% python3 -q
>>> import numpy as np
>>> from numpy import linalg as LA
>>> np.set_printoptions(suppress=True, linewidth=160)
>>> def rnd(a):
...     return np.round(a, 2) + 0
... 
>>> E = np.loadtxt("m.csv", delimiter=",")
>>> rnd(E)
array([[ 0.16, -0.36, -0.36, -0.84],
       [-0.36,  0.84, -0.16, -0.36],
       [-0.36, -0.16,  0.84, -0.36],
       [-0.84, -0.36, -0.36,  0.16]])
>>> np.all(LA.eigvalsh(E) > 0)
np.False_
>>> [round(float(LA.det(E[:i, :i])), 2) + 0 for i in range(1, 5)]
[0.16, 0.0, -0.16, -1.0]
>>> rnd(LA.eigvalsh(E).min())
np.float64(-1.0)
>>> evals, evecs = LA.eig(E)
>>> rnd(np.sort(LA.eigvals(E.T)))
array([-1.,  1.,  1.,  1.])
>>> rnd(np.sort(LA.eigvals(LA.inv(E))))
array([-1.,  1.,  1.,  1.])
>>> rnd(evals)
array([ 1., -1.,  1.,  1.])
>>> rnd(E @ evecs[:, 0] - evals[0] * evecs[:, 0])
array([0., 0., 0., 0.])
>>> x0 = np.array([3, 3, 1, 3])
>>> target = E @ x0
>>> beta, lr = np.zeros(4), 1 / LA.norm(E, 2) ** 2
>>> for i in range(15):
...     beta -= lr * E.T @ (E @ beta - target)
...     if i % 5 == 0: print(i, round(LA.norm(E @ beta - target), 2))
... 
0 0.0
5 0.0
10 0.0
>>> rnd(LA.cond(E))
np.float64(1.0)
>>> x0 = np.array([0, 2, 2, 2])
>>> 4 - LA.matrix_rank(E - np.eye(4), tol=1e-8)
np.int64(3)
>>> rnd(np.abs(LA.eigvals(E)))
array([1., 1., 1., 1.])
>>> f = np.array([-2, -2, 1, -1])
>>> Y = E + np.outer(f, np.eye(4)[3])
>>> rnd(Y)
array([[ 0.16, -0.36, -0.36, -2.84],
       [-0.36,  0.84, -0.16, -2.36],
       [-0.36, -0.16,  0.84,  0.64],
       [-0.84, -0.36, -0.36, -0.84]])
>>> LA.matrix_rank(Y - E)
np.int64(1)
>>> LA.matrix_rank(LA.inv(Y) - LA.inv(E), tol=1e-8)
np.int64(1)
>>> m1 = np.load("dump.npy")
>>> m1
array([[ 1,  2,  1,  2, -1],
       [ 2,  1,  2,  1,  2],
       [ 1,  2,  1,  2,  1],
       [ 2,  1,  2,  1,  2],
       [-1,  2,  1,  2,  1]])
>>> left, sig, VT = LA.svd(m1)
>>> np.argmax(sig[:-1] / (sig[1:] + 1e-6)) + 1
np.int64(4)
>>> rnd(sig)
array([6.79, 3.25, 2.  , 0.54, 0.  ])
>>> Y = left[:, :4] @ np.diag(sig[:4]) @ VT[:4]
>>> LA.matrix_rank(Y)
np.int64(4)
>>> rnd(LA.norm(m1 - Y) / LA.norm(m1))
np.float64(0.0)
>>> rng = np.random.default_rng(42)
>>> J = rng.normal(size=(37, 9)) + 5 * np.array([-1, 0, 0, -2, 0, -1, 1, -1, -1])
>>> rnd(J)
array([[ -4.7 ,  -1.04,   0.75,  -9.06,  -1.95,  -6.3 ,   5.13,  -5.32,  -5.02],
       [ -5.85,   0.88,   0.78,  -9.93,   1.13,  -4.53,   4.14,  -4.63,  -5.96],
       [ -4.12,  -0.05,  -0.18, -10.68,   1.22,  -5.15,   4.57,  -5.35,  -4.47],
       [ -4.63,   0.41,   0.43,  -7.86,  -0.41,  -5.51,   4.19,  -4.38,  -3.87],
       [ -5.11,  -0.84,  -0.82,  -9.35,   0.74,  -4.46,   4.33,  -4.77,  -4.88],
       [ -4.78,   0.87,   0.22,  -9.32,   0.07,  -4.71,   5.63,  -6.46,  -5.32],
       [ -5.47,  -0.64,  -0.28,  -8.51,  -0.87,  -4.03,   3.32,  -5.33,  -4.84],
       [ -4.41,   0.71,   0.79, -10.35,  -0.46,  -4.14,   4.81,  -6.28,  -6.13],
       [ -5.92,   0.5 ,   0.14,  -9.31,  -0.43,  -4.84,   5.63,  -5.31,  -4.54],
       [ -5.66,  -0.36,  -0.38, -11.2 ,   0.49,  -5.47,   5.01,  -4.52,  -4.55],
       [ -4.33,  -0.1 ,  -0.42, -10.08,  -1.69,  -6.45,   3.68,  -6.  ,  -4.6 ],
       [ -5.91,  -0.38,   1.3 , -10.36,   0.74,  -5.93,   4.79,  -5.95,  -5.34],
       [ -4.16,  -1.73,   0.43,  -9.76,  -0.59,  -6.45,   5.07,  -5.53,  -4.77],
       [ -4.98,   1.6 ,  -0.24, -11.02,   0.18,  -4.78,   6.36,  -4.16,  -4.64],
       [ -3.54,  -1.19,  -0.64, -10.93,  -0.39,  -6.38,   5.64,  -5.22,  -6.47],
       [ -6.02,   0.31,   0.84,  -8.  ,   2.91,  -4.59,   4.01,  -7.13,  -4.73],
       [ -5.81,  -0.42,  -0.61, -10.14,   1.07,  -4.84,   4.84,  -6.04,  -6.67],
       [ -5.49,  -0.05,   1.77,  -9.87,   0.98,  -5.5 ,   3.82,  -5.97,  -5.73],
       [ -2.87,  -0.82,   0.84, -10.9 ,   0.93,  -4.62,   4.84,  -5.04,  -5.65],
       [ -4.55,  -0.45,  -1.23, -11.28,   0.17,  -3.42,   5.16,  -5.12,  -4.71],
       [ -3.69,   0.22,  -0.41,  -8.89,   0.43,  -3.46,   5.18,  -6.22,  -6.37],
       [ -3.35,   1.72,  -0.18, -10.38,   1.46,  -6.11,   4.11,  -4.36,  -5.39],
       [ -5.01,  -0.16,   0.34,  -8.59,   0.09,  -4.36,   2.95,  -5.05,  -5.84],
       [ -6.22,  -0.88,  -0.33,  -9.08,  -1.33,  -4.97,   4.52,  -5.33,  -4.  ],
       [ -4.46,   1.34,  -0.15, -10.7 ,  -0.22,  -4.76,   5.18,  -6.08,  -4.91],
       [ -4.77,   2.52,   1.88, -10.85,  -0.29,  -6.46,   4.41,  -4.68,  -3.79],
       [ -5.73,  -0.65,  -2.15, -10.16,  -1.06,  -5.53,   4.12,  -5.09,  -6.76],
       [ -6.47,   2.13,  -1.29, -11.1 ,   1.84,  -2.09,   3.83,  -5.37,  -4.66],
       [ -3.27,  -0.99,  -0.25,  -9.22,   0.43,  -5.38,   4.87,  -6.37,  -5.24],
       [ -5.27,   0.23,  -0.56,  -9.53,   1.01,  -4.84,   5.35,  -4.95,  -5.  ],
       [ -5.72,   0.32,  -0.1 ,  -7.91,   1.57,  -4.61,   4.24,  -6.11,  -3.81],
       [ -4.74,   0.48,  -1.74,  -9.07,   0.45,  -6.11,   4.53,  -4.74,  -4.95],
       [ -5.29,  -0.1 ,  -0.25,  -9.85,   1.47,  -7.57,   4.76,  -4.82,  -4.7 ],
       [ -5.37,  -1.76,   0.33,  -8.27,  -1.53,  -4.14,   4.67,  -5.06,  -6.05],
       [ -5.33,   1.3 ,   0.58,  -8.27,   1.18,  -4.56,   6.74,  -4.56,  -4.17],
       [ -5.3 ,   0.07,  -0.7 ,  -9.01,  -1.18,  -4.22,   4.81,  -3.83,  -4.25],
       [ -3.18,   0.73,  -1.57, -10.07,  -1.17,  -5.52,   6.51,  -4.36,  -5.7 ]])
>>> d = LA.norm(J[:, None] - J[None], axis=-1)
>>> np.unravel_index(d.round(6).argmax(), d.shape)
(np.int64(0), np.int64(27))
>>> d.mean(axis=1).argmax()
np.int64(27)
>>> d[9].round(6).argsort(kind="stable")[:4]
array([ 9,  2, 29,  4])
>>> d.shape
(37, 37)
>>> LA.matrix_rank(d ** 2)
np.int64(11)
>>> np.flatnonzero(d[9] < d.mean() / 2)
array([9])
>>> proj = J @ LA.solve(J.T @ J, J.T)
>>> rnd(proj @ J[:, 5])
array([-6.3 , -4.53, -5.15, -5.51, -4.46, -4.71, -4.03, -4.14, -4.84, -5.47, -6.45, -5.93, -6.45, -4.78, -6.38, -4.59, -4.84, -5.5 , -4.62, -3.42, -3.46,
       -6.11, -4.36, -4.97, -4.76, -6.46, -5.53, -2.09, -5.38, -4.84, -4.61, -6.11, -7.57, -4.14, -4.56, -4.22, -5.52])
>>> rnd(np.trace(proj))
np.float64(9.0)
>>> gram = np.cov(J, rowvar=False)
>>> rnd(np.corrcoef(J[:, 2], J[:, 0])[0, 1])
np.float64(-0.05)
>>> rnd(LA.eigvalsh(gram)[::-1])
array([1.79, 1.42, 1.14, 0.99, 0.68, 0.63, 0.48, 0.37, 0.33])
>>> rnd(np.corrcoef(J.T))
array([[ 1.  , -0.08, -0.05, -0.23, -0.17, -0.26,  0.27,  0.06, -0.22],
       [-0.08,  1.  ,  0.09, -0.2 ,  0.34,  0.17,  0.11,  0.17,  0.29],
       [-0.05,  0.09,  1.  ,  0.13,  0.13, -0.17, -0.11, -0.24,  0.14],
       [-0.23, -0.2 ,  0.13,  1.  , -0.05,  0.09, -0.18, -0.15,  0.18],
       [-0.17,  0.34,  0.13, -0.05,  1.  ,  0.18, -0.11, -0.21,  0.06],
       [-0.26,  0.17, -0.17,  0.09,  0.18,  1.  , -0.07, -0.13, -0.07],
       [ 0.27,  0.11, -0.11, -0.18, -0.11, -0.07,  1.  ,  0.19,  0.01],
       [ 0.06,  0.17, -0.24, -0.15, -0.21, -0.13,  0.19,  1.  ,  0.22],
       [-0.22,  0.29,  0.14,  0.18,  0.06, -0.07,  0.01,  0.22,  1.  ]])
>>> rnd(gram)
array([[ 0.84, -0.08, -0.04, -0.21, -0.18, -0.25,  0.2 ,  0.04, -0.17],
       [-0.08,  1.01,  0.08, -0.21,  0.38,  0.17,  0.09,  0.12,  0.23],
       [-0.04,  0.08,  0.8 ,  0.12,  0.13, -0.16, -0.08, -0.16,  0.1 ],
       [-0.21, -0.21,  0.12,  1.  , -0.05,  0.1 , -0.15, -0.11,  0.15],
       [-0.18,  0.38,  0.13, -0.05,  1.22,  0.21, -0.1 , -0.17,  0.05],
       [-0.25,  0.17, -0.16,  0.1 ,  0.21,  1.09, -0.06, -0.1 , -0.06],
       [ 0.2 ,  0.09, -0.08, -0.15, -0.1 , -0.06,  0.67,  0.11,  0.01],
       [ 0.04,  0.12, -0.16, -0.11, -0.17, -0.1 ,  0.11,  0.56,  0.13],
       [-0.17,  0.23,  0.1 ,  0.15,  0.05, -0.06,  0.01,  0.13,  0.65]])
>>> rnd(J.std(axis=0))
array([0.91, 0.99, 0.88, 0.99, 1.09, 1.03, 0.81, 0.74, 0.79])
>>> rnd(np.median(J, axis=0))
array([-5.01, -0.05, -0.18, -9.85,  0.18, -4.84,  4.79, -5.22, -4.91])
>>> x0 = np.array([-1, 5, 6, 4, 1, -8, 1, 4, 6])
>>> target = J @ x0
>>> rnd(LA.pinv(J) @ J)
array([[1., 0., 0., 0., 0., 0., 0., 0., 0.],
       [0., 1., 0., 0., 0., 0., 0., 0., 0.],
       [0., 0., 1., 0., 0., 0., 0., 0., 0.],
       [0., 0., 0., 1., 0., 0., 0., 0., 0.],
       [0., 0., 0., 0., 1., 0., 0., 0., 0.],
       [0., 0., 0., 0., 0., 1., 0., 0., 0.],
       [0., 0., 0., 0., 0., 0., 1., 0., 0.],
       [0., 0., 0., 0., 0., 0., 0., 1., 0.],
       [0., 0., 0., 0., 0., 0., 0., 0., 1.]])
>>> try:
...     LA.solve(J, target)
... except LA.LinAlgError as e:
...     print(repr(e))
... 
LinAlgError('Last 2 dimensions of the array must be square')
>>> rnd(LA.solve(J.T @ J, J.T @ target))
array([-1.,  5.,  6.,  4.,  1., -8.,  1.,  4.,  6.])
>>> target = target + 0.1 * rng.normal(size=37)
>>> rnd(target)
array([-30.11, -37.57, -41.27, -15.1 , -49.04, -41.05, -48.99, -53.31, -32.51, -39.36, -37.  , -32.29, -35.8 , -32.34, -53.35, -32.87, -59.89, -33.04, -51.13,
       -66.3 , -62.95, -25.91, -45.5 , -38.84, -43.32,  -0.55, -64.72, -62.01, -48.61, -39.58, -29.59, -34.4 , -16.73, -54.94, -16.69, -38.01, -44.94])
>>> beta, *_ = LA.lstsq(J, target)
>>> rnd(J.T @ (target - J @ beta))
array([0., 0., 0., 0., 0., 0., 0., 0., 0.])
>>> rnd(beta)
array([-1.  ,  5.  ,  5.98,  4.01,  1.02, -8.01,  0.99,  4.02,  5.97])
>>> rnd(LA.norm(target - J @ beta))
np.float64(0.52)
>>> [round(float(LA.norm(LA.solve(J.T @ J + lam * np.eye(9), J.T @ target))), 2) for lam in (0, 1, 10, 100)]
[13.99, 13.65, 11.25, 4.75]
>>> [round(float(x), 2) for x in LA.svd(J, compute_uv=False)[:3]]
[90.39, 8.01, 6.8]
>>> LA.matrix_rank(J, rtol=0.1)
np.int64(1)
>>> np.argsort(-LA.norm(J, axis=0).round(6), kind="stable")[:3]
array([3, 7, 8])
>>> X = np.load("x.npy")
>>> rnd(X)
array([[ -8.44,  12.41,  -6.75,   7.56,  -8.49],
       [  1.24,  -8.71,  14.92,   9.62,  -2.76],
       [  2.97, -10.64,  15.07,   7.11,  -0.66],
       [ -1.94,  -4.37,  13.06,  12.99,  -6.15],
       [  0.97,  -8.37,  14.84,   9.97,  -3.07],
       [ -8.34,  12.7 ,  -7.57,   6.77,  -8.13],
       [  8.53, -11.93,   5.58,  -8.6 ,   8.94],
       [  7.51,  -6.55,  -3.07, -13.71,  10.16],
       [  3.08, -10.75,  15.05,   6.94,  -0.53],
       [  5.06,  -0.97,  -9.04, -14.61,   8.85],
       [ -8.14,   8.63,   0.25,  12.51, -10.14],
       [ -6.05,  13.09, -13.33,  -1.12,  -3.65],
       [ -8.21,   8.89,  -0.14,  12.3 , -10.11],
       [ -5.25,   1.34,   8.7 ,  14.64,  -8.99],
       [ -2.94,  10.61, -15.07,  -7.16,   0.7 ],
       [ -0.65,  -6.25,  14.06,  11.81,  -4.84],
       [ -5.66,  12.87, -13.75,  -2.04,  -3.04],
       [  7.7 , -13.35,  10.27,  -3.73,   6.56],
       [  8.32,  -9.4 ,   0.91, -11.88,  10.02],
       [  3.46, -11.12,  14.98,   6.31,  -0.03],
       [  5.18, -12.56,  14.16,   3.08,   2.33],
       [ -7.52,  13.4 , -10.77,   3.08,  -6.2 ],
       [ -7.15,   5.57,   4.26,  14.09, -10.06],
       [  6.12, -13.12,  13.24,   0.94,   3.76],
       [  1.83,  -9.4 ,  15.04,   8.82,  -2.06],
       [ -8.16,  13.01,  -8.58,   5.72,  -7.61],
       [ -8.41,   9.83,  -1.61,  11.47,  -9.93],
       [ -4.78,  12.27, -14.44,  -3.9 ,  -1.75],
       [ -7.16,   5.6 ,   4.23,  14.08, -10.06],
       [ -5.76,   2.38,   7.71,  14.65,  -9.33],
       [ -8.55,  11.08,  -3.82,   9.99,  -9.47],
       [  7.34, -13.43,  11.2 ,  -2.48,   5.86],
       [ -1.02,   8.44, -14.86,  -9.9 ,   3.01],
       [  4.65,  -0.19,  -9.73, -14.52,   8.54],
       [ -1.12,  -5.59,  13.74,  12.27,  -5.33],
       [ -6.78,   4.67,   5.31,  14.35,  -9.91],
       [ -7.2 ,   5.72,   4.1 ,  14.04, -10.08],
       [  2.64, -10.29,  15.09,   7.63,  -1.07],
       [  8.16,  -8.68,  -0.17, -12.46,  10.13],
       [  6.16,  -3.24,  -6.84, -14.59,   9.58],
       [ -8.37,   9.62,  -1.26,  11.68,  -9.98],
       [  8.54, -11.88,   5.48,  -8.68,   8.97],
       [  8.06, -13.11,   9.  ,  -5.26,   7.38]])
>>> Xs = X - X.mean(axis=0)
>>> left, sig, VT = LA.svd(Xs, full_matrices=False)
>>> rnd(Xs.mean(axis=0))
array([0., 0., 0., 0., 0.])
